$ python3 -q
>>> import numpy as np
>>> np.set_printoptions(precision=3, suppress=True, linewidth=120)
>>> feats = np.load("m.npy")
>>> feats
array([[-1, -1, -1, -1, -1, -1, -1, -1],
       [-1, -2, -2, -2, -2, -2, -2, -2],
       [-1, -2, -3, -3, -3, -3, -3, -3],
       [-1, -2, -3, -4, -4, -4, -4, -4],
       [-1, -2, -3, -4, -5, -5, -5, -5],
       [-1, -2, -3, -4, -5, -6, -6, -6],
       [-1, -2, -3, -4, -5, -6, -7, -7],
       [-1, -2, -3, -4, -5, -6, -7, -8]])
>>> np.allclose(feats, feats.T)
True
>>> round(float(np.linalg.det(feats)), 3)
1.0
>>> (feats + feats.T) / 2
array([[-1., -1., -1., -1., -1., -1., -1., -1.],
       [-1., -2., -2., -2., -2., -2., -2., -2.],
       [-1., -2., -3., -3., -3., -3., -3., -3.],
       [-1., -2., -3., -4., -4., -4., -4., -4.],
       [-1., -2., -3., -4., -5., -5., -5., -5.],
       [-1., -2., -3., -4., -5., -6., -6., -6.],
       [-1., -2., -3., -4., -5., -6., -7., -7.],
       [-1., -2., -3., -4., -5., -6., -7., -8.]])
>>> np.allclose(feats @ feats.T, feats.T @ feats)
True
>>> np.linalg.matrix_power(feats, 4)
array([[  5916,  11628,  16940,  21671,  25661,  28776,  30912,  31998],
       [ 11628,  22856,  33299,  42601,  50447,  56573,  60774,  62910],
       [ 16940,  33299,  48517,  62075,  73513,  82445,  88571,  91686],
       [ 21671,  42601,  62075,  79429,  94073, 105511, 113357, 117347],
       [ 25661,  50447,  73513,  94073, 111427, 124985, 134287, 139018],
       [ 28776,  56573,  82445, 105511, 124985, 140203, 150646, 155958],
       [ 30912,  60774,  88571, 113357, 134287, 150646, 161874, 167586],
       [ 31998,  62910,  91686, 117347, 139018, 155958, 167586, 173502]])
>>> B = feats / np.linalg.norm(feats, axis=1, keepdims=True)
>>> C2 = B @ B.T
>>> np.linalg.norm(B, axis=1)
array([1., 1., 1., 1., 1., 1., 1., 1.])
>>> C2[0]
array([1.   , 0.985, 0.967, 0.948, 0.93 , 0.914, 0.9  , 0.891])
>>> (C2 - 2 * np.eye(8)).round(6).argmax(axis=1)
array([1, 2, 3, 4, 5, 6, 7, 6])
>>> (np.abs(C2) > 0.9).astype(int)
array([[1, 1, 1, 1, 1, 1, 1, 0],
       [1, 1, 1, 1, 1, 1, 1, 1],
       [1, 1, 1, 1, 1, 1, 1, 1],
       [1, 1, 1, 1, 1, 1, 1, 1],
       [1, 1, 1, 1, 1, 1, 1, 1],
       [1, 1, 1, 1, 1, 1, 1, 1],
       [1, 1, 1, 1, 1, 1, 1, 1],
       [0, 1, 1, 1, 1, 1, 1, 1]])
>>> rng = np.random.default_rng(349527)
>>> labels = rng.permutation(8)
>>> B = feats[:, labels] * rng.choice([-1, 1], 8)
>>> B
array([[ 1,  1,  1, -1,  1,  1, -1,  1],
       [ 2,  2,  2, -1,  2,  2, -2,  2],
       [ 3,  3,  3, -1,  3,  2, -3,  3],
       [ 3,  4,  4, -1,  4,  2, -4,  4],
       [ 3,  4,  5, -1,  5,  2, -5,  5],
       [ 3,  4,  6, -1,  6,  2, -5,  6],
       [ 3,  4,  7, -1,  7,  2, -5,  6],
       [ 3,  4,  8, -1,  7,  2, -5,  6]])
>>> Uu, _, VT = np.linalg.svd(feats.T @ B)
>>> np.round(Uu @ VT, 3) + 0
array([[ 0.,  0.,  0.,  1.,  0.,  0.,  0.,  0.],
       [ 0.,  0.,  0.,  0.,  0., -1.,  0.,  0.],
       [-1.,  0.,  0.,  0.,  0.,  0.,  0.,  0.],
       [ 0., -1.,  0.,  0.,  0.,  0.,  0.,  0.],
       [ 0.,  0.,  0.,  0.,  0.,  0.,  1.,  0.],
       [ 0.,  0.,  0.,  0.,  0.,  0.,  0., -1.],
       [ 0.,  0.,  0.,  0., -1.,  0.,  0.,  0.],
       [ 0.,  0., -1.,  0.,  0.,  0.,  0.,  0.]])
>>> labels
array([2, 3, 7, 0, 6, 1, 4, 5])
>>> B = feats + rng.integers(-2, 3, (8, 1)) @ rng.integers(-2, 3, (1, 8))
>>> B
array([[ -3,  -1,  -3,   1,  -1,   0,  -1,  -2],
       [ -5,  -2,  -6,   2,  -2,   0,  -2,  -4],
       [  1,  -2,  -1,  -5,  -3,  -4,  -3,  -2],
       [ -3,  -2,  -5,  -2,  -4,  -3,  -4,  -5],
       [ -3,  -2,  -5,  -2,  -5,  -4,  -5,  -6],
       [  3,  -2,   1,  -8,  -5,  -8,  -6,  -4],
       [ -1,  -2,  -3,  -4,  -5,  -6,  -7,  -7],
       [ -5,  -2,  -7,   0,  -5,  -4,  -7, -10]])
>>> np.round(np.linalg.svd(B - feats, compute_uv=False), 3) + 0
array([14.967,  0.   ,  0.   ,  0.   ,  0.   ,  0.   ,  0.   ,  0.   ])
>>> labels = rng.permutation(8)
>>> labels
array([0, 7, 3, 6, 2, 1, 4, 5])
>>> B = feats[labels][:, labels]
>>> np.trace(B)
np.int64(-36)
>>> B
array([[-1, -1, -1, -1, -1, -1, -1, -1],
       [-1, -8, -4, -7, -3, -2, -5, -6],
       [-1, -4, -4, -4, -3, -2, -4, -4],
       [-1, -7, -4, -7, -3, -2, -5, -6],
       [-1, -3, -3, -3, -3, -2, -3, -3],
       [-1, -2, -2, -2, -2, -2, -2, -2],
       [-1, -5, -4, -5, -3, -2, -5, -5],
       [-1, -6, -4, -6, -3, -2, -5, -6]])
>>> np.round(np.linalg.det(B), 3), round(float(np.linalg.det(feats[labels])), 3)
(np.float64(1.0), -1.0)
>>> np.allclose(B, feats)
False
>>> r0 = np.array([4, 6, 7, 0])
>>> mat = np.outer(rng.normal(size=27), r0) + 0.1 * rng.normal(size=(27, 4))
>>> mat
array([[  2.892,   4.098,   4.701,   0.146],
       [  2.326,   3.828,   4.08 ,  -0.064],
       [ -1.433,  -1.907,  -2.137,   0.027],
       [  8.206,  12.302,  14.185,   0.013],
       [  1.365,   2.074,   2.661,  -0.208],
       [  7.428,  11.27 ,  13.104,   0.047],
       [  6.034,   8.98 ,  10.624,   0.128],
       [  3.994,   6.27 ,   7.15 ,   0.001],
       [  5.809,   8.594,  10.277,  -0.196],
       [  0.028,  -0.049,  -0.138,  -0.128],
       [  2.605,   3.87 ,   4.495,   0.166],
       [ -6.244,  -9.449, -10.891,  -0.118],
       [ -2.87 ,  -4.045,  -4.795,   0.025],
       [  0.438,   0.839,   0.643,   0.132],
       [ -0.413,  -0.824,  -0.976,  -0.076],
       [ -2.026,  -2.912,  -3.273,   0.078],
       [  7.64 ,  11.559,  13.238,  -0.074],
       [  2.655,   3.918,   4.644,  -0.126],
       [ -1.741,  -2.7  ,  -2.973,   0.032],
       [ -3.319,  -4.829,  -5.688,   0.299],
       [ -1.336,  -2.01 ,  -2.577,   0.024],
       [ -2.987,  -4.504,  -5.469,  -0.072],
       [ -1.816,  -2.788,  -3.183,  -0.07 ],
       [ -0.269,  -0.344,  -0.663,   0.065],
       [  2.837,   4.337,   4.97 ,   0.003],
       [ -4.045,  -6.319,  -7.395,  -0.121],
       [  4.408,   6.682,   7.709,  -0.017]])
>>> r0, g = mat[3], mat[7]
>>> np.round(r0 @ r0, 3)
np.float64(419.903)
>>> pr = (r0 @ g) / (r0 @ r0) * r0
>>> np.linalg.matrix_rank(np.outer(r0, g))
np.int64(1)
>>> round(float((g - pr) @ r0), 3)
0.0
>>> Uu, sv, VT = np.linalg.svd(mat)
>>> sv
array([51.668,  0.653,  0.539,  0.414])
>>> np.argmax(sv[:-1] / (sv[1:] + 1e-6)) + 1
np.int64(1)
>>> B = Uu[:, :1] @ np.diag(sv[:1]) @ VT[:1]
>>> np.round(np.abs(mat - B).max(), 3)
np.float64(0.298)
>>> round(np.linalg.norm(mat - B, 2), 3), round(sv[1], 3)
(np.float64(0.653), np.float64(0.653))
>>> F = np.load("x.npy")
>>> F
array([[ 0.04,  0.4 ,  0.4 ,  0.2 , -0.32,  0.06,  0.44,  0.24],
       [ 0.22,  2.2 ,  2.2 ,  1.1 , -1.76,  0.33,  2.42,  1.32],
       [-0.3 , -3.  , -3.  , -1.5 ,  2.4 , -0.45, -3.3 , -1.8 ],
       [ 0.04,  0.4 ,  0.4 ,  0.2 , -0.32,  0.06,  0.44,  0.24]])
>>> C2 = F.T @ F
>>> np.round(np.trace(C2), 3), round((F ** 2).sum(), 3)
(np.float64(63.614), np.float64(63.614))
>>> np.allclose(C2, C2.T)
True
>>> Uu, sv, VT = np.linalg.svd(F)
>>> sv.round(3) + 0
array([7.976, 0.   , 0.   , 0.   ])
>>> B = Uu[:, :1] @ np.diag(sv[:1]) @ VT[:1]
>>> np.round(np.linalg.norm(F - B) / np.linalg.norm(F), 3)
np.float64(0.0)
>>> np.linalg.matrix_rank(B)
np.int64(1)
>>> x0 = np.array([0, -3, 3, -1, 3, 0, -2, 3])
>>> a = np.maximum(F @ x0, 0)
>>> F * (a > 1e-9)[:, None]
array([[ 0.  ,  0.  ,  0.  ,  0.  , -0.  ,  0.  ,  0.  ,  0.  ],
       [ 0.  ,  0.  ,  0.  ,  0.  , -0.  ,  0.  ,  0.  ,  0.  ],
       [-0.3 , -3.  , -3.  , -1.5 ,  2.4 , -0.45, -3.3 , -1.8 ],
       [ 0.  ,  0.  ,  0.  ,  0.  , -0.  ,  0.  ,  0.  ,  0.  ]])
>>> np.maximum(F @ (3 * x0), 0)
array([ 0. ,  0. , 29.7,  0. ])
>>> np.linalg.lstsq(F[:-1].T, F[-1])[2]
np.int32(1)
>>> np.abs(np.diag(np.linalg.qr(F)[1])) > 1e-9
array([ True, False, False, False])
>>> F.reshape(-1, 2)
array([[ 0.04,  0.4 ],
       [ 0.4 ,  0.2 ],
       [-0.32,  0.06],
       [ 0.44,  0.24],
       [ 0.22,  2.2 ],
       [ 2.2 ,  1.1 ],
       [-1.76,  0.33],
       [ 2.42,  1.32],
       [-0.3 , -3.  ],
       [-3.  , -1.5 ],
       [ 2.4 , -0.45],
       [-3.3 , -1.8 ],
       [ 0.04,  0.4 ],
       [ 0.4 ,  0.2 ],
       [-0.32,  0.06],
       [ 0.44,  0.24]])
>>> F.ravel(order="F")
array([ 0.04,  0.22, -0.3 ,  0.04,  0.4 ,  2.2 , -3.  ,  0.4 ,  0.4 ,  2.2 , -3.  ,  0.4 ,  0.2 ,  1.1 , -1.5 ,  0.2 ,
       -0.32, -1.76,  2.4 , -0.32,  0.06,  0.33, -0.45,  0.06,  0.44,  2.42, -3.3 ,  0.44,  0.24,  1.32, -1.8 ,  0.24])
>>> t3 = F.reshape(4, 2, -1)
>>> t3.shape
(4, 2, 4)
>>> t3.sum(axis=1)
array([[-0.28,  0.46,  0.84,  0.44],
       [-1.54,  2.53,  4.62,  2.42],
       [ 2.1 , -3.45, -6.3 , -3.3 ],
       [-0.28,  0.46,  0.84,  0.44]])
>>> np.einsum("ihd,jhd->hij", t3, t3).shape
(2, 4, 4)
>>> np.swapaxes(t3, 1, 2)[1]
array([[ 0.22, -1.76],
       [ 2.2 ,  0.33],
       [ 2.2 ,  2.42],
       [ 1.1 ,  1.32]])
>>> t3[:, 0]
array([[ 0.04,  0.4 ,  0.4 ,  0.2 ],
       [ 0.22,  2.2 ,  2.2 ,  1.1 ],
       [-0.3 , -3.  , -3.  , -1.5 ],
       [ 0.04,  0.4 ,  0.4 ,  0.2 ]])
>>> t3.transpose(1, 0, 2)
array([[[ 0.04,  0.4 ,  0.4 ,  0.2 ],
        [ 0.22,  2.2 ,  2.2 ,  1.1 ],
        [-0.3 , -3.  , -3.  , -1.5 ],
        [ 0.04,  0.4 ,  0.4 ,  0.2 ]],

       [[-0.32,  0.06,  0.44,  0.24],
        [-1.76,  0.33,  2.42,  1.32],
        [ 2.4 , -0.45, -3.3 , -1.8 ],
        [-0.32,  0.06,  0.44,  0.24]]])
>>> J = np.load("layer4.npy")
>>> J
array([[ 2,  2,  2,  2,  2,  2,  2,  2,  2,  2,  2,  2],
       [ 2,  4,  4,  4,  4,  4,  4,  4,  4,  4,  4,  4],
       [ 2,  4,  6,  6,  6,  6,  6,  6,  6,  6,  6,  6],
       [ 2,  4,  6,  8,  8,  8,  8,  8,  8,  8,  8,  8],
       [ 2,  4,  6,  8, 10, 10, 10, 10, 10, 10, 10, 10],
       [ 2,  4,  6,  8, 10, 12, 12, 12, 12, 12, 12, 12],
       [ 2,  4,  6,  8, 10, 12, 14, 14, 14, 14, 14, 14],
       [ 2,  4,  6,  8, 10, 12, 14, 16, 16, 16, 16, 16],
       [ 2,  4,  6,  8, 10, 12, 14, 16, 18, 18, 18, 18],
       [ 2,  4,  6,  8, 10, 12, 14, 16, 18, 20, 20, 20],
       [ 2,  4,  6,  8, 10, 12, 14, 16, 18, 20, 22, 22],
       [ 2,  4,  6,  8, 10, 12, 14, 16, 18, 20, 22, 24]])
>>> w, vecs = np.linalg.eigh(J)
>>> x0 = np.array([-1, -3, 1, 4, 0, 3, 9, -8, -2, -6, -1, -6])
>>> vecs * np.maximum(w, 0) @ vecs.T
array([[ 2.,  2.,  2.,  2.,  2.,  2.,  2.,  2.,  2.,  2.,  2.,  2.],
       [ 2.,  4.,  4.,  4.,  4.,  4.,  4.,  4.,  4.,  4.,  4.,  4.],
       [ 2.,  4.,  6.,  6.,  6.,  6.,  6.,  6.,  6.,  6.,  6.,  6.],
       [ 2.,  4.,  6.,  8.,  8.,  8.,  8.,  8.,  8.,  8.,  8.,  8.],
       [ 2.,  4.,  6.,  8., 10., 10., 10., 10., 10., 10., 10., 10.],
       [ 2.,  4.,  6.,  8., 10., 12., 12., 12., 12., 12., 12., 12.],
       [ 2.,  4.,  6.,  8., 10., 12., 14., 14., 14., 14., 14., 14.],
       [ 2.,  4.,  6.,  8., 10., 12., 14., 16., 16., 16., 16., 16.],
       [ 2.,  4.,  6.,  8., 10., 12., 14., 16., 18., 18., 18., 18.],
       [ 2.,  4.,  6.,  8., 10., 12., 14., 16., 18., 20., 20., 20.],
       [ 2.,  4.,  6.,  8., 10., 12., 14., 16., 18., 20., 22., 22.],
       [ 2.,  4.,  6.,  8., 10., 12., 14., 16., 18., 20., 22., 24.]])
>>> (np.sign(vecs[:, -1].round(6)) == np.sign(vecs[0, -1].round(6))).astype(int)
array([1, 1, 1, 1, 1, 1, 1, 1, 1, 1, 1, 1])
>>> np.linalg.eigvalsh(J[1:, 1:])
array([  0.51 ,   0.542,   0.601,   0.698,   0.857,   1.124,   1.605,   2.583,   5.013,  13.964, 126.504])
>>> r0, g = J[4], J[9]
>>> r0 @ g
np.int64(1420)
>>> r0 @ r0
np.int64(920)
>>> pr = (r0 @ g) / (r0 @ r0) * r0
>>> np.outer(r0, g)
array([[  4,   8,  12,  16,  20,  24,  28,  32,  36,  40,  40,  40],
       [  8,  16,  24,  32,  40,  48,  56,  64,  72,  80,  80,  80],
       [ 12,  24,  36,  48,  60,  72,  84,  96, 108, 120, 120, 120],
       [ 16,  32,  48,  64,  80,  96, 112, 128, 144, 160, 160, 160],
       [ 20,  40,  60,  80, 100, 120, 140, 160, 180, 200, 200, 200],
       [ 20,  40,  60,  80, 100, 120, 140, 160, 180, 200, 200, 200],
       [ 20,  40,  60,  80, 100, 120, 140, 160, 180, 200, 200, 200],
       [ 20,  40,  60,  80, 100, 120, 140, 160, 180, 200, 200, 200],
       [ 20,  40,  60,  80, 100, 120, 140, 160, 180, 200, 200, 200],
       [ 20,  40,  60,  80, 100, 120, 140, 160, 180, 200, 200, 200],
       [ 20,  40,  60,  80, 100, 120, 140, 160, 180, 200, 200, 200],
       [ 20,  40,  60,  80, 100, 120, 140, 160, 180, 200, 200, 200]])
>>> round(np.linalg.norm(r0 + g) ** 2 + np.linalg.norm(r0 - g) ** 2, 3)
np.float64(6520.0)
>>> np.linalg.matrix_rank(np.outer(r0, g))
np.int64(1)
>>> g - pr
array([-1.087, -2.174, -3.261, -4.348, -5.435, -3.435, -1.435,  0.565,  2.565,  4.565,  4.565,  4.565])
>>> (g - pr) @ r0
np.float64(0.0)
>>> pr
array([ 3.087,  6.174,  9.261, 12.348, 15.435, 15.435, 15.435, 15.435, 15.435, 15.435, 15.435, 15.435])
